In [1]: import numpy as np

In [2]: np.set_printoptions(suppress=True, linewidth=160)

In [3]: rd = lambda a: np.round(a, 2) + 0

In [4]: J = np.loadtxt("run19.csv", delimiter=",")

In [5]: J
Out[5]: 
array([[-2.31, -0.86,  1.22],
       [-0.86, -1.48, -0.99],
       [ 1.22, -0.99, -0.21]])

In [6]: ev, evecs = np.linalg.eigh(J)

In [7]: rd(ev)
Out[7]: array([-3., -2.,  1.])

In [8]: (ev > 1e-8).sum(), (ev < -1e-8).sum()
Out[8]: (np.int64(1), np.int64(2))

In [9]: rd(np.linalg.eigvalsh(J + -2 * np.eye(3)))
Out[9]: array([-5., -4., -1.])

In [10]: rd(np.linalg.eigvalsh(J @ J))
Out[10]: array([1.  , 3.99, 9.  ])

In [11]: ev.sum(), np.trace(J)
Out[11]: (np.float64(-4.0), np.float64(-4.0))

In [12]: np.abs(evecs[:, -1]).round(6).argmax()
Out[12]: np.int64(2)

In [13]: B = np.array([[0.1], [0.2], [-0.6], [0.4]])

In [14]: cent = np.array([[0.5, 0.2]])

In [15]: X = B @ cent

In [16]: rd(X)
Out[16]: 
array([[ 0.05,  0.02],
       [ 0.1 ,  0.04],
       [-0.3 , -0.12],
       [ 0.2 ,  0.08]])

In [17]: np.linalg.lstsq(X[:-1].T, X[-1])[2]
Out[17]: np.int32(1)

In [18]: Uu, sv, Vh = np.linalg.svd(X)

In [19]: evecs = Vh[:(sv > 1e-8).sum()]

In [20]: rng = np.random.default_rng(6819)

In [21]: x = X[3] + 5 * X[1] + rng.integers(2) * np.eye(2)[0]

In [22]: x
Out[22]: array([1.7 , 0.28])

In [23]: rd(np.diag(evecs.T @ evecs))
Out[23]: array([0.86, 0.14])

In [24]: rd(np.linalg.norm(x - evecs.T @ evecs @ x))
Out[24]: np.float64(0.37)

In [25]: np.linalg.matrix_rank(np.vstack([X, x]))
Out[25]: np.int64(2)

In [26]: rd(evecs.T @ evecs)
Out[26]: 
array([[0.86, 0.34],
       [0.34, 0.14]])

In [27]: np.allclose(evecs.T @ evecs @ x, x)
Out[27]: False

In [28]: rd(np.linalg.norm(X, 2) / np.linalg.norm(X))
Out[28]: np.float64(1.0)

In [29]: np.argsort(-np.linalg.norm(X, axis=0).round(6), kind="stable")[:3]
Out[29]: array([0, 1])

In [30]: x = np.array([-8, 5])

In [31]: h = np.maximum(X @ x, 0)

In [32]: rd(np.maximum(X @ x, 0) - np.maximum(-X @ x, 0))
Out[32]: array([-0.3, -0.6,  1.8, -1.2])

In [33]: rd(h)
Out[33]: array([0. , 0. , 1.8, 0. ])

In [34]: rd(X.T @ h)
Out[34]: array([-0.54, -0.22])

In [35]: rd(np.maximum(X @ (3 * x), 0))
Out[35]: array([0. , 0. , 5.4, 0. ])

In [36]: feats = np.array([[1.0, 4.0, 0.0], [4.0, 1.0, 4.0], [0.0, 4.0, 1.0]])

In [37]: proj = np.triu(np.array([[0, 1, -2], [1, 1, -1], [-2, 3, 3]]), 1) + np.eye(3)

In [38]: B = proj @ feats @ np.linalg.inv(proj)

In [39]: rd(np.linalg.det(B))
Out[39]: np.float64(-31.0)

In [40]: np.linalg.matrix_rank(B)
Out[40]: np.int64(3)

In [41]: proj @ feats - feats @ proj
Out[41]: 
array([[ 4., -8.,  8.],
       [ 0., -8.,  8.],
       [ 0.,  0.,  4.]])

In [42]: B
Out[42]: 
array([[ 5., -8.,  4.],
       [ 4., -7.,  4.],
       [ 0.,  4.,  5.]])

In [43]: np.trace(B), np.trace(feats)
Out[43]: (np.float64(3.0), np.float64(3.0))

In [44]: rd(np.poly(B))
Out[44]: array([  1.,  -3., -29.,  31.])

In [45]: x = np.array([0, 3, 0])

In [46]: h = np.maximum(feats @ x, 0)

In [47]: h
Out[47]: array([12.,  3., 12.])

In [48]: np.flatnonzero(h > 1e-9)
Out[48]: array([0, 1, 2])

In [49]: feats.T @ h
Out[49]: array([24., 99., 24.])

In [50]: feats * (h > 1e-9)[:, None]
Out[50]: 
array([[1., 4., 0.],
       [4., 1., 4.],
       [0., 4., 1.]])
